>>> import numpy as np
>>> np.set_printoptions(precision=2, suppress=True, linewidth=120, sign=" ")
>>> rnd = lambda a: np.round(a, 2) + 0
>>> rng = np.random.default_rng(267)
>>> data = rng.normal(size=(10, 9)) + 20 * np.array([1, -1, 0, 2, 2, 2, 1, 2, 1])
>>> print(rnd(data))
[[ 20.3  -20.17   1.67  40.24  40.41  39.82  19.26  39.37  19.57]
 [ 19.54 -21.02  -1.76  41.03  39.43  37.13  19.71  41.27  20.91]
 [ 21.24 -20.71  -0.77  40.57  38.97  39.39  19.6   39.27  18.01]
 [ 19.58 -19.18   0.81  40.23  39.35  41.13  19.98  40.06  20.84]
 [ 20.24 -19.06   2.17  40.23  41.41  39.88  20.47  39.68  21.97]
 [ 20.71 -20.56  -0.07  42.09  39.31  37.6   21.05  39.33  19.55]
 [ 21.29 -19.64  -0.47  41.11  40.31  41.1   18.9   41.18  20.7 ]
 [ 18.93 -20.55  -0.1   40.51  40.66  39.18  21.73  37.54  20.43]
 [ 21.1  -19.67   1.04  40.43  39.75  39.95  18.46  40.64  19.  ]
 [ 22.32 -20.94  -0.59  39.76  39.96  39.9   19.04  40.17  20.96]]
>>> C2 = data.T @ data
>>> print(rnd(np.linalg.eigvalsh(C2)[::-1]))
[ 80238.98     26.85     23.59     11.95      6.4       5.35      2.29      0.8       0.21]
>>> print(rnd(np.trace(C2)), rnd((data ** 2).sum()))
80316.41 80316.41
>>> print(np.allclose(C2, C2.T))
True
>>> print(np.linalg.matrix_rank(C2))
9
>>> print(rnd(np.linalg.svd(data, compute_uv=False) ** 2))
[ 80238.98     26.85     23.59     11.95      6.4       5.35      2.29      0.8       0.21]
>>> left, sig, Vt = np.linalg.svd(data)
>>> print(np.argmax(sig[:-1] / (sig[1:] + 1e-6)) + 1)
1
>>> other = left[:, :1] @ np.diag(sig[:1]) @ Vt[:1]
>>> print(np.linalg.matrix_rank(other))
1
>>> J = np.load("x.npy")
>>> print(J)
[[-1 -1 -1 -1 -1]
 [-1 -2 -2 -2 -2]
 [-1 -2 -3 -3 -3]
 [-1 -2 -3 -4 -4]
 [-1 -2 -3 -4 -5]]
>>> # equal to its transpose
>>> proj = np.triu(np.array([[0, 0, 1, 3, 3],
...     [0, 2, 1, 2, 0],
...     [3, 0, 2, 0, 3],
...     [3, 0, 0, 3, 3],
...     [0, 0, 3, 2, 3]]), 1) + np.eye(5)
>>> other = proj @ J @ np.linalg.inv(proj)
>>> print(rnd(np.linalg.det(other)))
-1.0
>>> print(rnd(np.poly(other)))
[  1.  15.  35.  28.   9.   1.]
>>> print(np.linalg.matrix_rank(other))
5
>>> T = np.stack([J, -1 * J, J[::-1]])
>>> print(np.linalg.matrix_rank(T))
[ 5  5  5]
>>> print(T.sum(axis=0))
[[-1 -2 -3 -4 -5]
 [-1 -2 -3 -4 -4]
 [-1 -2 -3 -3 -3]
 [-1 -2 -2 -2 -2]
 [-1 -1 -1 -1 -1]]
>>> print((T @ J.T).shape)
(3, 5, 5)
>>> print(np.einsum("bij,cij->bc", T, T))
[[ 155 -155  116]
 [-155  155 -116]
 [ 116 -116  155]]
>>> z = rng.permutation(5)
>>> other = J[:, z] * rng.choice([-1, 1], 5)
>>> print(other)
[[-1 -1  1  1  1]
 [-2 -2  2  1  2]
 [-3 -3  2  1  3]
 [-4 -3  2  1  4]
 [-5 -3  2  1  4]]
>>> left, _, Vt = np.linalg.svd(J.T @ other)
>>> print(z)
[ 4  2  1  0  3]
>>> K = np.load("w.npy")
>>> print(K)
[[ 0.6  -1.95 -3.55  0.89 -0.14 -2.57  0.7  -0.59]
 [ 3.02  0.86 -1.01 -2.26 -2.59 -0.95  1.19  0.07]
 [-4.12 -1.14  0.64 -0.12  1.04 -0.39  2.22  0.38]
 [-1.03 -0.15  1.07 -1.72 -4.43  0.35 -0.14  0.11]
 [ 2.57  1.44 -0.58 -1.51  0.22  2.32  1.87 -2.2 ]
 [-1.13 -0.92 -1.37  0.75 -2.8  -3.18  1.02  1.23]
 [-0.36 -0.26  0.19 -1.14  3.82 -0.14 -2.45 -1.7 ]
 [ 0.64 -2.37 -2.42 -0.21 -0.06  0.72 -0.32 -3.53]
 [ 1.93 -1.3  -3.36  0.09  2.15 -1.85 -0.38 -0.22]
 [-0.52  2.82 -0.92 -2.93  0.58  0.02 -2.58  0.61]
 [-0.51  1.84  1.55 -1.32 -1.18  3.68  0.76  1.31]
 [-2.11  0.76  2.04  0.6  -0.51 -3.23 -1.41 -1.66]
 [-0.34 -0.62 -3.13 -1.14 -0.95 -0.85  2.15 -2.68]
 [-0.37 -1.95 -0.3   3.28 -0.86  2.29 -2.03  0.31]
 [-3.93  0.51  1.67  0.07  0.47  0.06  2.18  1.22]
 [-2.42  0.17  0.9   0.12 -1.55  2.69  2.88 -0.57]
 [ 1.09 -0.8   1.8   3.16 -1.96  0.49  0.43  2.39]
 [ 1.41  1.38  1.64  1.55  2.15 -0.12  1.4  -3.07]
 [-0.22  0.99 -1.34 -0.69  3.77 -1.04 -1.49  2.05]
 [-1.97 -0.94 -2.12  2.24  2.34  2.08 -0.22 -0.93]]
>>> proj = K @ np.linalg.solve(K.T @ K, K.T)
>>> print(rnd(np.trace(proj)))
8.0
>>> print(rnd(np.linalg.eigvalsh(proj)))
[ 0.  0.  0.  0.  0.  0.  0.  0.  0.  0.  0.  0.  1.  1.  1.  1.  1.  1.  1.  1.]
>>> other = np.c_[K[:, :2] @ np.array([[-4, -1], [-5, 1]]), np.array([-8, -2, -5, -3, -5, -3, -7, -7, -9, 5, 9, 9, -2, 4, 1, 3, 6, 6, -1, -8])]
>>> print(rnd(other))
[[  7.35  -2.55  -8.  ]
 [-16.38  -2.16  -2.  ]
 [ 22.18   2.98  -5.  ]
 [  4.87   0.88  -3.  ]
 [-17.48  -1.13  -5.  ]
 [  9.12   0.21  -3.  ]
 [  2.74   0.1   -7.  ]
 [  9.29  -3.01  -7.  ]
 [ -1.22  -3.23  -9.  ]
 [-12.02   3.34   5.  ]
 [ -7.16   2.35   9.  ]
 [  4.64   2.87   9.  ]
 [  4.46  -0.28  -2.  ]
 [ 11.23  -1.58   4.  ]
 [ 13.17   4.44   1.  ]
 [  8.83   2.59   3.  ]
 [ -0.36  -1.89   6.  ]
 [-12.54  -0.03   6.  ]
 [ -4.07   1.21  -1.  ]
 [ 12.58   1.03  -8.  ]]
>>> print(np.linalg.matrix_rank(np.c_[K, other]))
9
>>> print(rnd(np.linalg.norm(np.linalg.qr(K)[0].T @ other, axis=0) ** 2 / ((other ** 2).sum(axis=0) + 1e-12)))
[ 1.    1.    0.78]
>>> print(rnd(np.linalg.norm(other - K @ np.linalg.lstsq(K, other)[0], axis=0)))
[  0.     0.    12.02]
>>> F = np.maximum(np.array([[1, 1, -1],
...     [1, -2, -2],
...     [1, 0, 2],
...     [0, 2, -3],
...     [3, 1, 2],
...     [3, -2, -2],
...     [-2, -2, 3],
...     [1, -3, -3],
...     [3, 1, -3],
...     [-1, 3, -1],
...     [3, 3, -1],
...     [0, 1, 0],
...     [-3, -2, -3],
...     [-1, 2, -3],
...     [3, -2, 0],
...     [1, 2, -1],
...     [0, -1, 3],
...     [2, 0, -3],
...     [3, 1, -3],
...     [-2, 1, -3],
...     [0, 2, -1],
...     [1, 2, 3],
...     [0, -3, 3],
...     [3, 1, -1],
...     [-1, 0, -2],
...     [-1, 2, -3],
...     [2, -2, -2],
...     [3, 2, -3],
...     [-3, 3, -1],
...     [3, -3, 3]]) @ np.array([[4, 5, 2, 1, 2, 4, 2, 4, 4, 4],
...     [0, 2, 0, 2, 5, 0, 0, 1, 2, 4],
...     [2, 3, 3, 2, 2, 1, 4, 1, 2, 5]]) + np.array([-2, -3, -4, -2, 1, -5, 1, 5, -4, -2]), 0)
>>> print(F)
[[  0   1   0   0   6   0   0   9   0   1]
 [  0   0   0   0   0   0   0   5   0   0]
 [  6   8   4   3   7   1  11  11   4  12]
 [  0   0   0   0   5   0   0   4   0   0]
 [ 14  20   8   7  16   9  15  20  14  24]
 [  6   2   0   0   0   5   0  13   0   0]
 [  0   0   1   0   0   0   9   0   0   0]
 [  0   0   0   0   0   0   0   3   0   0]
 [  4   5   0   0   6   4   0  15   4   0]
 [  0   0   0   1  12   0   0   3   0   1]
 [  8  15   0   5  20   6   3  19  12  17]
 [  0   0   0   0   6   0   1   6   0   2]
 [  0   0   0   0   0   0   0   0   0   0]
 [  0   0   0   0   3   0   0   0   0   0]
 [ 10   8   2   0   0   7   7  15   4   2]
 [  0   3   0   1  11   0   0  10   2   5]
 [  4   4   5   2   2   0  13   7   0   9]
 [  0   0   0   0   0   0   0  10   0   0]
 [  4   5   0   0   6   4   0  15   4   0]
 [  0   0   0   0   0   0   0   0   0   0]
 [  0   0   0   0   9   0   0   6   0   1]
 [  8  15   7   9  19   2  15  14  10  25]
 [  4   0   5   0   0   0  13   5   0   1]
 [  8  11   0   1  10   6   3  17   8   9]
 [  0   0   0   0   0   0   0   0   0   0]
 [  0   0   0   0   3   0   0   0   0   0]
 [  2   0   0   0   0   1   0   9   0   0]
 [  4   7   0   0  11   4   0  16   6   3]
 [  0   0   0   0   8   0   0   0   0   0]
 [ 16  15  11   1   0  10  19  17   8  13]]
>>> # row 18 repeats row 8
>>> ang = np.radians(72)
>>> Rm = np.eye(10)
>>> Rm[0, 0] = Rm[9, 9] = np.cos(ang)
>>> Rm[0, 9], Rm[9, 0] = -np.sin(ang), np.sin(ang)
>>> print(rnd(Rm))
[[ 0.31  0.    0.    0.    0.    0.    0.    0.    0.   -0.95]
 [ 0.    1.    0.    0.    0.    0.    0.    0.    0.    0.  ]
 [ 0.    0.    1.    0.    0.    0.    0.    0.    0.    0.  ]
 [ 0.    0.    0.    1.    0.    0.    0.    0.    0.    0.  ]
 [ 0.    0.    0.    0.    1.    0.    0.    0.    0.    0.  ]
 [ 0.    0.    0.    0.    0.    1.    0.    0.    0.    0.  ]
 [ 0.    0.    0.    0.    0.    0.    1.    0.    0.    0.  ]
 [ 0.    0.    0.    0.    0.    0.    0.    1.    0.    0.  ]
 [ 0.    0.    0.    0.    0.    0.    0.    0.    1.    0.  ]
 [ 0.95  0.    0.    0.    0.    0.    0.    0.    0.    0.31]]
>>> other = F @ Rm.T
>>> print(rnd(np.abs(other - F).max(axis=0)))
[ 32.5    0.     0.     0.     0.     0.     0.     0.     0.     9.67]
>>> print(rnd(np.linalg.svd(F, compute_uv=False)), rnd(np.linalg.svd(other, compute_uv=False)))
[ 100.18   34.18   29.36   17.44    9.8     5.27    3.86    2.89    1.88    1.75] [ 100.18   34.18   29.36   17.44    9.8     5.27    3.86    2.89    1.88    1.75]
>>> print(np.allclose(F @ F.T, other @ other.T))
True
>>> print(np.allclose(np.linalg.norm(F, axis=1), np.linalg.norm(other, axis=1)))
True
